% python3 -q
>>> import numpy as np
>>> np.set_printoptions(precision=1, suppress=True, linewidth=120)
>>> tidy = lambda a: np.round(a, 1) + 0
>>> mat = np.loadtxt("run6.csv", delimiter=",")
>>> mat
array([[ -9.,  -6.,  -4.,  -5.,  -6.,  -5.,   7.,   2.],
       [ -8.,  -5.,  -3.,  -4.,  -5.,  -4.,   8.,   3.],
       [ -6.,  -3.,  -1.,  -2.,  -3.,  -2.,  10.,   5.],
       [ -9.,  -6.,  -4.,  -5.,  -6.,  -5.,   7.,   2.],
       [ -6.,  -3.,  -1.,  -2.,  -3.,  -2.,  10.,   5.],
       [-12.,  -9.,  -7.,  -8.,  -9.,  -8.,   4.,  -1.],
       [-10.,  -7.,  -5.,  -6.,  -7.,  -6.,   6.,   1.],
       [-10.,  -7.,  -5.,  -6.,  -7.,  -6.,   6.,   1.],
       [ -8.,  -5.,  -3.,  -4.,  -5.,  -4.,   8.,   3.],
       [ -7.,  -4.,  -2.,  -3.,  -4.,  -3.,   9.,   4.]])
>>> Uu, sv, vt = np.linalg.svd(mat)
>>> print(np.argmax(sv[:-1] / (sv[1:] + 1e-6)) + 1)
2
>>> other = Uu[:, :2] @ np.diag(sv[:2]) @ vt[:2]
>>> tidy(np.linalg.norm(mat - other) / np.linalg.norm(mat))
np.float64(0.0)
>>> tidy(other)
array([[ -9.,  -6.,  -4.,  -5.,  -6.,  -5.,   7.,   2.],
       [ -8.,  -5.,  -3.,  -4.,  -5.,  -4.,   8.,   3.],
       [ -6.,  -3.,  -1.,  -2.,  -3.,  -2.,  10.,   5.],
       [ -9.,  -6.,  -4.,  -5.,  -6.,  -5.,   7.,   2.],
       [ -6.,  -3.,  -1.,  -2.,  -3.,  -2.,  10.,   5.],
       [-12.,  -9.,  -7.,  -8.,  -9.,  -8.,   4.,  -1.],
       [-10.,  -7.,  -5.,  -6.,  -7.,  -6.,   6.,   1.],
       [-10.,  -7.,  -5.,  -6.,  -7.,  -6.,   6.,   1.],
       [ -8.,  -5.,  -3.,  -4.,  -5.,  -4.,   8.,   3.],
       [ -7.,  -4.,  -2.,  -3.,  -4.,  -3.,   9.,   4.]])
>>> tidy(np.linalg.norm(mat - other, 2)), tidy(sv[2])
(np.float64(0.0), np.float64(0.0))
>>> print(np.allclose(mat[:-1].T @ np.linalg.lstsq(mat[:-1].T, mat[-1])[0], mat[-1]))
True
>>> np.argsort(-np.linalg.norm(mat, axis=0).round(6), kind="stable")[:3]
array([0, 6, 1])
>>> print(tidy(np.linalg.norm(mat, 2) / np.linalg.norm(mat)))
1.0
>>> rk = np.linalg.matrix_rank(mat)
>>> print(rk)
2
>>> ns = np.linalg.svd(mat)[2][rk:].T
>>> [int(np.linalg.matrix_rank(mat[:, :j + 1])) for j in range(8)]
[1, 2, 2, 2, 2, 2, 2, 2]
>>> np.allclose(mat @ ns, 0)
True
>>> print([int(np.linalg.matrix_rank(mat[:i])) for i in range(1, len(mat) + 1)])
[1, 2, 2, 2, 2, 2, 2, 2, 2, 2]
>>> print(ns.shape)
(8, 6)
>>> arr = np.loadtxt("w.csv", delimiter=",")
>>> print(arr)
[[-2.  0.  0.  0.]
 [ 0.  0.  1.  1.]
 [ 0.  1.  1. -2.]
 [ 0.  1. -2. -1.]]
>>> P = np.triu(np.array([[0, 3, 0, 4], [3, 0, 5, 2], [5, 2, 4, 1], [1, 3, 3, 3]]), 1) + np.eye(4)
>>> other = P @ arr @ np.linalg.inv(P)
>>> np.linalg.matrix_rank(other)
np.int64(4)
>>> np.trace(other), np.trace(arr)
(np.float64(-2.0), np.float64(-2.0))
>>> E = 0.7 ** np.abs(np.subtract.outer(np.arange(9), np.arange(9)))
>>> print(tidy(E))
[[1.  0.7 0.5 0.3 0.2 0.2 0.1 0.1 0.1]
 [0.7 1.  0.7 0.5 0.3 0.2 0.2 0.1 0.1]
 [0.5 0.7 1.  0.7 0.5 0.3 0.2 0.2 0.1]
 [0.3 0.5 0.7 1.  0.7 0.5 0.3 0.2 0.2]
 [0.2 0.3 0.5 0.7 1.  0.7 0.5 0.3 0.2]
 [0.2 0.2 0.3 0.5 0.7 1.  0.7 0.5 0.3]
 [0.1 0.2 0.2 0.3 0.5 0.7 1.  0.7 0.5]
 [0.1 0.1 0.2 0.2 0.3 0.5 0.7 1.  0.7]
 [0.1 0.1 0.1 0.2 0.2 0.3 0.5 0.7 1. ]]
>>> q, Rm = np.linalg.qr(E)
>>> print(tidy(np.abs(np.diag(Rm))))
[1.4 0.5 0.5 0.5 0.5 0.5 0.5 0.5 0.4]
>>> tidy(Rm)
array([[-1.4, -1.5, -1.4, -1.2, -1. , -0.8, -0.6, -0.5, -0.4],
       [ 0. , -0.5, -0.7, -0.7, -0.7, -0.6, -0.5, -0.4, -0.3],
       [ 0. ,  0. , -0.5, -0.7, -0.7, -0.7, -0.6, -0.5, -0.4],
       [ 0. ,  0. ,  0. , -0.5, -0.7, -0.7, -0.7, -0.6, -0.4],
       [ 0. ,  0. ,  0. ,  0. , -0.5, -0.7, -0.7, -0.6, -0.5],
       [ 0. ,  0. ,  0. ,  0. ,  0. , -0.5, -0.7, -0.7, -0.6],
       [ 0. ,  0. ,  0. ,  0. ,  0. ,  0. , -0.5, -0.6, -0.6],
       [ 0. ,  0. ,  0. ,  0. ,  0. ,  0. ,  0. , -0.5, -0.6],
       [ 0. ,  0. ,  0. ,  0. ,  0. ,  0. ,  0. ,  0. ,  0.4]])
>>> tidy(q.T @ q)
array([[1., 0., 0., 0., 0., 0., 0., 0., 0.],
       [0., 1., 0., 0., 0., 0., 0., 0., 0.],
       [0., 0., 1., 0., 0., 0., 0., 0., 0.],
       [0., 0., 0., 1., 0., 0., 0., 0., 0.],
       [0., 0., 0., 0., 1., 0., 0., 0., 0.],
       [0., 0., 0., 0., 0., 1., 0., 0., 0.],
       [0., 0., 0., 0., 0., 0., 1., 0., 0.],
       [0., 0., 0., 0., 0., 0., 0., 1., 0.],
       [0., 0., 0., 0., 0., 0., 0., 0., 1.]])
>>> tidy(abs(Rm[0, 0])), tidy(np.linalg.norm(E[:, 0]))
(np.float64(1.4), np.float64(1.4))
>>> q.shape, Rm.shape
((9, 9), (9, 9))
>>> print(np.allclose(Rm.T @ Rm, E.T @ E))
True
